$ ipython --no-banner

In [1]: import numpy as np

In [2]: np.set_printoptions(precision=2, suppress=True, linewidth=160, sign=" ")

In [3]: feats = np.load("run11.npy")

In [4]: feats
Out[4]: 
array([[ 2,  1,  1,  3,  0, -2,  2,  1, -2,  3, -1,  2],
       [ 1,  3,  2, -2, -2,  1, -3, -2, -2,  0, -2,  2],
       [-2,  3,  3, -3,  2, -1,  0, -1, -1, -2,  0, -2],
       [-1, -1,  1, -1,  2,  0, -1, -1,  0,  1, -1,  3],
       [ 0,  2, -2, -3,  3,  3, -1,  2, -1,  1,  0,  1],
       [ 3,  1,  1,  1,  3,  1,  3, -1,  0, -1,  0, -1],
       [ 0,  0, -2,  3,  1,  1, -2,  2, -2,  1, -3, -2],
       [ 3, -2, -2,  0,  3,  2,  2, -2,  3,  1,  1, -2],
       [ 0,  1,  1, -1,  1, -3,  2, -1,  1,  0,  0, -1],
       [ 0, -1,  0, -1, -1, -1, -1,  3,  3,  0, -3,  1],
       [ 1,  2, -3,  1, -3,  1,  2, -1,  1, -3,  0,  2],
       [ 1,  1,  0,  3,  2,  1, -2,  2, -1, -2, -1, -3],
       [ 5, 10,  7, -3, -6,  1, -7, -5, -8,  3, -7,  8]])

In [5]: other = np.c_[feats[:, :6] @ np.array([[1, 2, 3, -3, 1, 2],
   ...:     [0, -1, -2, -3, -2, 1],
   ...:     [-1, 2, 1, 3, -1, 2],
   ...:     [-3, -2, -3, 3, 1, 1],
   ...:     [3, 2, 1, -3, -1, -1],
   ...:     [0, -2, -1, 0, 1, -2]]), np.array([4, -5, -5, -1, -4, 2, 4, 4, -5, 3, -1, -2, 3])]

In [6]: other
Out[6]: 
array([[ -8,   3,  -2,   3,   0,  14,   4],
       [ -1,   1,   2,  -6,  -6,   7,  -5],
       [ 10,  11,   3,  -9, -17,   2,  -5],
       [  7,   7,   5,   0,  -3,  -4,  -1],
       [ 20,   0,   3, -30,  -5, -14,  -4],
       [  8,   9,   7, -15,  -1,   5,   2],
       [ -4, -10, -11,   0,   5,  -4,   4],
       [ 14,   6,  12, -18,   8,  -7,   4],
       [  5,  11,   6,  -6,  -8,   7,  -5],
       [  0,   3,   5,   3,   1,   1,   3],
       [ -8, -16, -11,  -6,   5,   0,  -1],
       [ -2,  -3,  -7,  -3,   1,   2,  -2],
       [-11,   6,   4, -15, -18,  35,   3]])

In [7]: np.round(np.linalg.norm(other - feats @ np.linalg.lstsq(feats, other)[0], axis=0), 2) + 0
Out[7]: array([ 0.  ,  0.  ,  0.  ,  0.  ,  0.  ,  0.  ,  4.22])

In [8]: np.round(np.linalg.lstsq(feats, other[:, 0])[0], 2) + 0
Out[8]: array([ 1.,  0., -1., -3.,  3.,  0.,  0.,  0.,  0.,  0.,  0.,  0.])

In [9]: other = np.array([[-3, -4, 3],
   ...:     [0, 4, 2],
   ...:     [-1, -2, -2],
   ...:     [3, -3, 4],
   ...:     [3, -3, -1],
   ...:     [3, 3, 4],
   ...:     [-2, -4, -4],
   ...:     [4, -4, -5]])

In [10]: cent = np.array([[-2, 0, 0, 2, -1, 2, 3, 0, 0, -2, -3, 0],
    ...:     [1, 3, -2, -2, -1, 2, -2, 0, -3, -3, -2, 1],
    ...:     [1, 3, 2, 1, 2, 1, 1, -3, 1, -3, 1, 2]])

In [11]: K = other @ cent

In [12]: K
Out[12]: 
array([[  5,  -3,  14,   5,  13, -11,   2,  -9,  15,   9,  20,   2],
       [  6,  18,  -4,  -6,   0,  10,  -6,  -6, -10, -18,  -6,   8],
       [ -2, -12,   0,   0,  -1,  -8,  -1,   6,   4,  14,   5,  -6],
       [ -5,   3,  14,  16,   8,   4,  19, -12,  13,  -9,   1,   5],
       [-10, -12,   4,  11,  -2,  -1,  14,   3,   8,   6,  -4,  -5],
       [  1,  21,   2,   4,   2,  16,   7, -12,  -5, -27, -11,  11],
       [ -4, -24,   0,   0,  -2, -16,  -2,  12,   8,  28,  10, -12],
       [-17, -27,  -2,  11, -10,  -5,  15,  15,   7,  19,  -9, -14]])

In [13]: K.reshape(2, -1)
Out[13]: 
array([[  5,  -3,  14,   5,  13, -11,   2,  -9,  15,   9,  20,   2,   6,  18,  -4,  -6,   0,  10,  -6,  -6, -10, -18,  -6,   8,  -2, -12,   0,   0,  -1,  -8,
         -1,   6,   4,  14,   5,  -6,  -5,   3,  14,  16,   8,   4,  19, -12,  13,  -9,   1,   5],
       [-10, -12,   4,  11,  -2,  -1,  14,   3,   8,   6,  -4,  -5,   1,  21,   2,   4,   2,  16,   7, -12,  -5, -27, -11,  11,  -4, -24,   0,   0,  -2, -16,
         -2,  12,   8,  28,  10, -12, -17, -27,  -2,  11, -10,  -5,  15,  15,   7,  19,  -9, -14]])

In [14]: T = K.reshape(8, 2, -1)

In [15]: T.shape
Out[15]: (8, 2, 6)

In [16]: np.swapaxes(T, 1, 2)[3]
Out[16]: 
array([[ -5,  19],
       [  3, -12],
       [ 14,  13],
       [ 16,  -9],
       [  8,   1],
       [  4,   5]])

In [17]: T[:, 0]
Out[17]: 
array([[  5,  -3,  14,   5,  13, -11],
       [  6,  18,  -4,  -6,   0,  10],
       [ -2, -12,   0,   0,  -1,  -8],
       [ -5,   3,  14,  16,   8,   4],
       [-10, -12,   4,  11,  -2,  -1],
       [  1,  21,   2,   4,   2,  16],
       [ -4, -24,   0,   0,  -2, -16],
       [-17, -27,  -2,  11, -10,  -5]])

In [18]: vec = np.array([1, 2, 0, 0, 5, 5, 2, 3, 4, 5, 0, 0])

In [19]: np.linalg.norm(K @ vec) <= np.linalg.norm(K, 2) * np.linalg.norm(vec) + 1e-9
Out[19]: np.True_

In [20]: K * vec
Out[20]: 
array([[   5,   -6,    0,    0,   65,  -55,    4,  -27,   60,   45,    0,    0],
       [   6,   36,    0,    0,    0,   50,  -12,  -18,  -40,  -90,    0,    0],
       [  -2,  -24,    0,    0,   -5,  -40,   -2,   18,   16,   70,    0,    0],
       [  -5,    6,    0,    0,   40,   20,   38,  -36,   52,  -45,    0,    0],
       [ -10,  -24,    0,    0,  -10,   -5,   28,    9,   32,   30,    0,    0],
       [   1,   42,    0,    0,   10,   80,   14,  -36,  -20, -135,    0,    0],
       [  -4,  -48,    0,    0,  -10,  -80,   -4,   36,   32,  140,    0,    0],
       [ -17,  -54,    0,    0,  -50,  -25,   30,   45,   28,   95,    0,    0]])

In [21]: K @ np.eye(12)[1]
Out[21]: array([ -3.,  18., -12.,   3., -12.,  21., -24., -27.])

In [22]: K @ np.ones(12)
Out[22]: array([ 62., -14.,  -1.,  57.,  12.,   9.,  -2., -17.])

In [23]: r = np.linalg.matrix_rank(K)

In [24]: r
Out[24]: np.int64(3)

In [25]: N = np.linalg.svd(K)[2][r:].T

In [26]: N.shape
Out[26]: (12, 9)

In [27]: left, sv, VT = np.linalg.svd(K)

In [28]: sv.round(2) + 0
Out[28]: array([ 86.1 ,  47.38,  42.42,   0.  ,   0.  ,   0.  ,   0.  ,   0.  ])

In [29]: np.argmax(sv[:-1] / (sv[1:] + 1e-6)) + 1
Out[29]: np.int64(3)

In [30]: other = left[:, :3] @ np.diag(sv[:3]) @ VT[:3]

In [31]: round(np.linalg.norm(K - other, 2), 2), round(float(sv[3]), 2)
Out[31]: (np.float64(0.0), 0.0)

In [32]: np.linalg.matrix_rank(K, rtol=0.05)
Out[32]: np.int64(3)

In [33]: np.linalg.matrix_rank(other)
Out[33]: np.int64(3)

In [34]: G = K.T @ K

In [35]: np.round(np.linalg.svd(K, compute_uv=False) ** 2, 2) + 0
Out[35]: array([ 7413.28,  2245.12,  1799.6 ,     0.  ,     0.  ,     0.  ,     0.  ,     0.  ])

In [36]: np.allclose(G, G.T)
Out[36]: True

In [37]: np.round(np.linalg.eigvalsh(G)[::-1], 2) + 0
Out[37]: array([ 7413.28,  2245.12,  1799.6 ,     0.  ,     0.  ,     0.  ,     0.  ,     0.  ,     0.  ,     0.  ,     0.  ,     0.  ])

In [38]: other = np.array([[-3, 1, -2, 1], [1, 3, 3, 5], [-5, -4, 5, -5], [5, -5, -4, 3]])

In [39]: F = other + other.T

In [40]: F
Out[40]: 
array([[-6,  2, -7,  6],
       [ 2,  6, -1,  0],
       [-7, -1, 10, -9],
       [ 6,  0, -9,  6]])

In [41]: other = np.array([[2, 0, 1], [1, 3, 2], [1, 3, 0], [5, 1, 2]])

In [42]: other.T @ F.T
Out[42]: 
array([[ 13,   9, -50,  33],
       [ -9,  15,  18, -21],
       [ 10,  14, -27,  18]])

In [43]: np.linalg.matrix_rank(np.vstack([F, other.T]))
Out[43]: np.int64(4)

In [44]: np.einsum("ij,ij->", F, other)
ValueError: operands could not be broadcast together with remapped shapes [original->remapped]: (4,4)->(4,4) (4,3)->(4,3) 


In [45]: other @ F
ValueError: matmul: Input operand 1 has a mismatch in its core dimension 0, with gufunc signature (n?,k),(k,m?)->(n?,m?) (size 4 is different from 3)


In [46]: F @ other
Out[46]: 
array([[ 13,  -9,  10],
       [  9,  15,  14],
       [-50,  18, -27],
       [ 33, -21,  18]])

In [47]: np.einsum("ij,ij->i", F, F)
Out[47]: array([ 125,   41,  231,  153])

In [48]: m1 = np.array([[2, 2, 3, 2],
    ...:     [0, 3, 1, 1],
    ...:     [0, 2, 2, 1],
    ...:     [3, 1, 3, 0],
    ...:     [1, 1, 0, 0],
    ...:     [0, 0, 1, 1],
    ...:     [1, 2, 2, 0],
    ...:     [1, 1, 1, 2],
    ...:     [0, 2, 2, 1],
    ...:     [0, 2, 3, 3]])

In [49]: m1[-1] = m1[0] + -3 * m1[1]

In [50]: m1
Out[50]: 
array([[ 2,  2,  3,  2],
       [ 0,  3,  1,  1],
       [ 0,  2,  2,  1],
       [ 3,  1,  3,  0],
       [ 1,  1,  0,  0],
       [ 0,  0,  1,  1],
       [ 1,  2,  2,  0],
       [ 1,  1,  1,  2],
       [ 0,  2,  2,  1],
       [ 2, -7,  0, -1]])

In [51]: cent = m1[[6, 9]].astype(float)

In [52]: for _ in range(5):
    ...:     idx = np.linalg.norm(m1[:, None] - cent, axis=-1).argmin(axis=1)
    ...:     cent = np.array([m1[idx == j].mean(axis=0) for j in range(2)])
    ...: 

In [53]: idx
Out[53]: array([ 0,  0,  0,  0,  0,  0,  0,  0,  0,  1])

In [54]: np.bincount(idx)
Out[54]: array([ 9,  1])

In [55]: G = m1.T @ m1

In [56]: np.linalg.matrix_rank(G)
Out[56]: np.int64(4)

In [57]: np.trace(G), (m1 ** 2).sum()
Out[57]: (np.int64(143), np.int64(143))

In [58]: (m1 @ m1.T).shape
Out[58]: (10, 10)

In [59]: np.linalg.eigvalsh(G)[::-1]
Out[59]: array([ 95.81,  38.83,   5.75,   2.61])

In [60]: G
Out[60]: 
array([[20, -3, 18,  4],
       [-3, 77, 25, 20],
       [18, 25, 33, 14],
       [ 4, 20, 14, 13]])

In [61]: X = np.load("data.npy")

In [62]: X
Out[62]: 
array([[ 3,  1,  1,  1,  1,  3,  1,  3,  2,  0,  0,  1,  0,  0],
       [ 1,  3,  1,  1,  1,  1,  3,  1,  3,  2,  0,  0,  1,  0],
       [ 1,  1,  3,  1,  1,  1,  1,  3,  1,  3,  2,  0,  0,  1],
       [ 1,  1,  1,  3,  1,  1,  1,  1,  3,  1,  3,  2,  0,  0],
       [ 1,  1,  1,  1,  3,  1,  1,  1,  1,  3,  1,  3,  2,  0],
       [ 3,  1,  1,  1,  1,  3,  1,  1,  1,  1,  3,  1,  3,  2],
       [ 1,  3,  1,  1,  1,  1,  3,  1,  1,  1,  1,  3,  1,  3],
       [ 3,  1,  3,  1,  1,  1,  1,  3,  1,  1,  1,  1,  3,  1],
       [ 2,  3,  1,  3,  1,  1,  1,  1,  3,  1,  1,  1,  1,  3],
       [ 0,  2,  3,  1,  3,  1,  1,  1,  1,  3,  1,  1,  1,  1],
       [ 0,  0,  2,  3,  1,  3,  1,  1,  1,  1,  3,  1,  1,  1],
       [ 1,  0,  0,  2,  3,  1,  3,  1,  1,  1,  1,  3,  1,  1],
       [ 0,  1,  0,  0,  2,  3,  1,  3,  1,  1,  1,  1,  3,  1],
       [ 0,  0,  1,  0,  0,  2,  3,  1,  3,  1,  1,  1,  1,  3]])

In [63]: ev, vecs = np.linalg.eigvalsh(X)
ValueError: too many values to unpack (expected 2)


In [64]: ev, vecs = np.linalg.eigh(X)

In [65]: ev.sum(), np.trace(X)
Out[65]: (np.float64(42.0), np.int64(42))

In [66]: (ev > 1e-8).sum(), (ev < -1e-8).sum()
Out[66]: (np.int64(9), np.int64(5))

In [67]: np.abs(vecs[:, -1]).round(6).argmax()
Out[67]: np.int64(5)

In [68]: f = np.array([-2, 9, 4])

In [69]: np.correlate(X[3], X[9], "full")
Out[69]: array([  1,   2,   3,   6,   9,  10,  11,  16,  15,  18,  21,  25,  34,  25,  32,  27,  18,  21,  16,  23,  18,  13,  12,   4,   0,   0,   0])

In [70]: np.cross(X[3, :3], X[9, :3])
Out[70]: array([ 1, -3,  2])
